% ipython --no-banner

In [1]: import numpy as np

In [2]: np.set_printoptions(precision=2, suppress=True, linewidth=160)

In [3]: mat = np.loadtxt("x.csv", delimiter=",")

In [4]: mat
Out[4]: 
array([[ 9., 15., 17., 10.,  9., 20.],
       [ 0.,  0.,  0.,  0.,  0.,  0.],
       [ 0.,  0.,  0.,  0.,  0.,  0.],
       [ 0.,  0.,  0.,  0.,  0.,  0.],
       [12.,  4.,  0.,  0.,  4.,  2.],
       [15., 15., 12.,  6., 10., 17.],
       [ 9.,  1.,  0.,  0.,  2.,  0.],
       [ 6.,  8.,  9.,  5.,  5., 11.],
       [ 0.,  0.,  0.,  0.,  0.,  0.],
       [ 0.,  3.,  9.,  6.,  1.,  8.],
       [ 0.,  0.,  0.,  0.,  0.,  0.],
       [ 0.,  0.,  4.,  4.,  0.,  0.],
       [ 0.,  0.,  3.,  2.,  0.,  2.],
       [15., 13.,  9.,  4.,  9., 14.],
       [12., 18., 19., 11., 11., 23.],
       [ 0.,  6., 11.,  7.,  3., 11.],
       [12., 20., 22., 13., 12., 26.],
       [12.,  2.,  0.,  0.,  3.,  0.],
       [ 0.,  0.,  0.,  0.,  0.,  0.],
       [ 0.,  0.,  0.,  0.,  0.,  0.],
       [ 0.,  1., 11.,  8.,  0.,  8.],
       [ 0.,  0.,  9.,  7.,  0.,  5.],
       [ 3.,  9., 13.,  8.,  5., 14.],
       [ 6.,  8.,  9.,  5.,  5., 11.],
       [15., 13.,  9.,  4.,  9., 14.],
       [15.,  7.,  0.,  0.,  6.,  5.],
       [ 3.,  0.,  0.,  0.,  0.,  0.],
       [ 0.,  0.,  5.,  4.,  0.,  2.],
       [ 0.,  0.,  3.,  3.,  0.,  0.]])

In [5]: # rows 1 and 2 are equal

In [6]: Ac = (mat - mat.mean(axis=0)) / mat.std(axis=0)

In [7]: np.argwhere(np.abs(Ac) > 2)
Out[7]: 
array([[14,  1],
       [14,  2],
       [14,  5],
       [16,  1],
       [16,  2],
       [16,  3],
       [16,  4],
       [16,  5]])

In [8]: Ac.std(axis=0)
Out[8]: array([1., 1., 1., 1., 1., 1.])

In [9]: coef = np.linalg.lstsq(np.delete(Ac, 5, axis=1), Ac[:, 5])[0]

In [10]: round(float(1 - np.var(Ac[:, 5] - np.delete(Ac, 5, axis=1) @ coef)), 2)
Out[10]: 1.0

In [11]: coef
Out[11]: array([ 0.18,  1.16,  0.97, -0.43, -0.85])

In [12]: np.round(np.linalg.norm(mat, 2), 2)
Out[12]: np.float64(96.7)

In [13]: round(float(np.linalg.norm(mat) ** 2 / np.linalg.norm(mat, 2) ** 2), 2)
Out[13]: 1.11

In [14]: np.linalg.norm(mat, axis=1).argmax()
Out[14]: np.int64(16)

In [15]: round(float(np.linalg.norm(mat[3] - mat[2])), 2)
Out[15]: 0.0

In [16]: mat[3] @ mat[2]
Out[16]: np.float64(0.0)

In [17]: M2 = np.array([[3], [3], [1], [2], [3], [0]])

In [18]: Z = np.array([[3, 1, 2, 2]])

In [19]: arr = M2 @ Z

In [20]: arr
Out[20]: 
array([[9, 3, 6, 6],
       [9, 3, 6, 6],
       [3, 1, 2, 2],
       [6, 2, 4, 4],
       [9, 3, 6, 6],
       [0, 0, 0, 0]])

In [21]: # rows 0 and 1 are equal

In [22]: [round(float(x), 2) for x in np.linalg.svd(arr, compute_uv=False)[:3]]
Out[22]: [24.0, 0.0, 0.0]

In [23]: rk = np.linalg.matrix_rank(arr)

In [24]: rk
Out[24]: np.int64(1)

In [25]: ns = np.linalg.svd(arr)[2][rk:].T

In [26]: [int(np.linalg.matrix_rank(np.delete(arr, i, axis=0))) for i in range(6)]
Out[26]: [1, 1, 1, 1, 1, 1]

In [27]: np.allclose(arr @ ns, 0)
Out[27]: True

In [28]: [int(np.linalg.matrix_rank(arr[:, :j + 1])) for j in range(4)]
Out[28]: [1, 1, 1, 1]

In [29]: np.round(arr @ ns, 2) + 0
Out[29]: 
array([[0., 0., 0.],
       [0., 0., 0.],
       [0., 0., 0.],
       [0., 0., 0.],
       [0., 0., 0.],
       [0., 0., 0.]])

In [30]: left, sv, Vt = np.linalg.svd(arr)

In [31]: vecs = Vt[:(sv > 1e-8).sum()]

In [32]: rng = np.random.default_rng(4859)

In [33]: vec = arr[2] + 4 * arr[3] + rng.integers(2) * np.eye(4)[1]

In [34]: vec
Out[34]: array([27.,  9., 18., 18.])

In [35]: np.diag(vecs.T @ vecs)
Out[35]: array([0.5 , 0.06, 0.22, 0.22])

In [36]: np.linalg.matrix_rank(np.vstack([arr, vec]))
Out[36]: np.int64(1)

In [37]: np.round(np.linalg.norm(vec - vecs.T @ vecs @ vec), 2)
Out[37]: np.float64(0.0)

In [38]: vecs.T @ vecs
Out[38]: 
array([[0.5 , 0.17, 0.33, 0.33],
       [0.17, 0.06, 0.11, 0.11],
       [0.33, 0.11, 0.22, 0.22],
       [0.33, 0.11, 0.22, 0.22]])
